In [1]: import numpy as np

In [2]: import numpy.linalg as la

In [3]: np.set_printoptions(suppress=True, linewidth=100)

In [4]: def tidy(a):
   ...:     return np.round(a, 2) + 0
   ...: 

In [5]: A = np.load("test18.npy")

In [6]: A
Out[6]: 
array([[49.55, 29.87,  0.64],
       [49.19, 30.69,  0.54],
       [49.94, 31.04, -0.21],
       [49.56, 30.11,  0.86],
       [50.91, 32.1 ,  0.16],
       [50.6 , 30.2 ,  0.03],
       [49.47, 30.47,  0.18],
       [49.4 , 29.59,  1.11],
       [50.16, 30.61,  0.03],
       [49.97, 29.6 , -0.62],
       [49.54, 27.85, -0.09]])

In [7]: O, Rm = la.qr(A)

In [8]: O.shape, Rm.shape
Out[8]: ((11, 3), (3, 3))

In [9]: tidy(np.abs(np.diag(Rm)))
Out[9]: array([165.32,   2.96,   1.57])

In [10]: tidy(abs(Rm[0, 0])), tidy(la.norm(A[:, 0]))
Out[10]: (np.float64(165.32), np.float64(165.32))

In [11]: P = A @ la.solve(A.T @ A, A.T)

In [12]: tidy(la.eigvalsh(P))
Out[12]: array([0., 0., 0., 0., 0., 0., 0., 0., 1., 1., 1.])

In [13]: tidy(np.diag(P))
Out[13]: array([0.16, 0.2 , 0.27, 0.24, 0.29, 0.13, 0.12, 0.43, 0.12, 0.4 , 0.63])

In [14]: np.allclose(P @ P, P)
Out[14]: True

In [15]: tidy(P @ A[:, 2])
Out[15]: array([ 0.64,  0.54, -0.21,  0.86,  0.16,  0.03,  0.18,  1.11,  0.03, -0.62, -0.09])

In [16]: round(np.log10(la.cond(A)))
Out[16]: 2

In [17]: np.argsort(-la.norm(A, axis=0).round(6), kind="stable")[:3]
Out[17]: array([0, 1, 2])

In [18]: [round(float(x), 2) for x in la.svd(A, compute_uv=False)[:3]]
Out[18]: [193.3, 2.56, 1.56]

In [19]: tidy(np.abs(la.svd(A)[2][-1]))
Out[19]: array([0.08, 0.15, 0.99])

In [20]: M2 = A / np.sqrt((A ** 2).mean(axis=1, keepdims=True))

In [21]: la.matrix_rank(M2) == la.matrix_rank(A)
Out[21]: np.True_

In [22]: Xs = A - A.mean(axis=0)

In [23]: left, sigma, Vh = la.svd(Xs, full_matrices=False)

In [24]: np.abs(left[:, 0]).argmax()
Out[24]: np.int64(10)

In [25]: la.matrix_rank(Xs)
Out[25]: np.int64(3)

In [26]: tidy(sigma)
Out[26]: array([3.47, 1.86, 1.02])

In [27]: mat = np.load("sample17.npy")

In [28]: tidy(mat)
Out[28]: 
array([[0.4 , 0.2 , 0.32, 0.08],
       [0.23, 0.38, 0.38, 0.  ],
       [0.32, 0.32, 0.25, 0.11],
       [0.31, 0.04, 0.27, 0.38]])

In [29]: W = np.array([[0, 2, 2], [3, 1, 2], [3, 3, 3], [3, 1, 1]])

In [30]: beta = np.array([3, 2, 3])

In [31]: act = np.maximum(mat @ W + beta, 0)

In [32]: (act > 0).astype(int)
Out[32]: 
array([[1, 1, 1],
       [1, 1, 1],
       [1, 1, 1],
       [1, 1, 1]])

In [33]: la.matrix_rank(act)
Out[33]: np.int64(3)

In [34]: tidy(act)
Out[34]: 
array([[4.8 , 4.04, 5.24],
       [5.31, 4.  , 5.38],
       [5.04, 3.82, 5.14],
       [5.08, 3.85, 4.88]])

In [35]: basis = np.array([[-1, 0, -2], [2, 1, -2], [2, -2, -1]])

In [36]: tidy(act @ basis)
Out[36]: 
array([[ 13.76,  -6.44, -22.92],
       [ 13.46,  -6.77, -24.  ],
       [ 12.89,  -6.46, -22.86],
       [ 12.38,  -5.92, -22.73]])

In [37]: (act @ basis).round(6).argmax(axis=1)
Out[37]: array([0, 0, 0, 0])

In [38]: P = np.triu(np.array([[2, 0, 1, 0], [2, 1, 2, 2], [0, 0, 2, 1], [2, 0, 2, 0]]), 1) + np.eye(4)

In [39]: M2 = P @ mat @ la.inv(P)

In [40]: tidy(np.trace(M2)), tidy(np.trace(mat))
Out[40]: (np.float64(1.42), np.float64(1.42))

In [41]: tidy(la.det(M2))
Out[41]: np.float64(0.0)
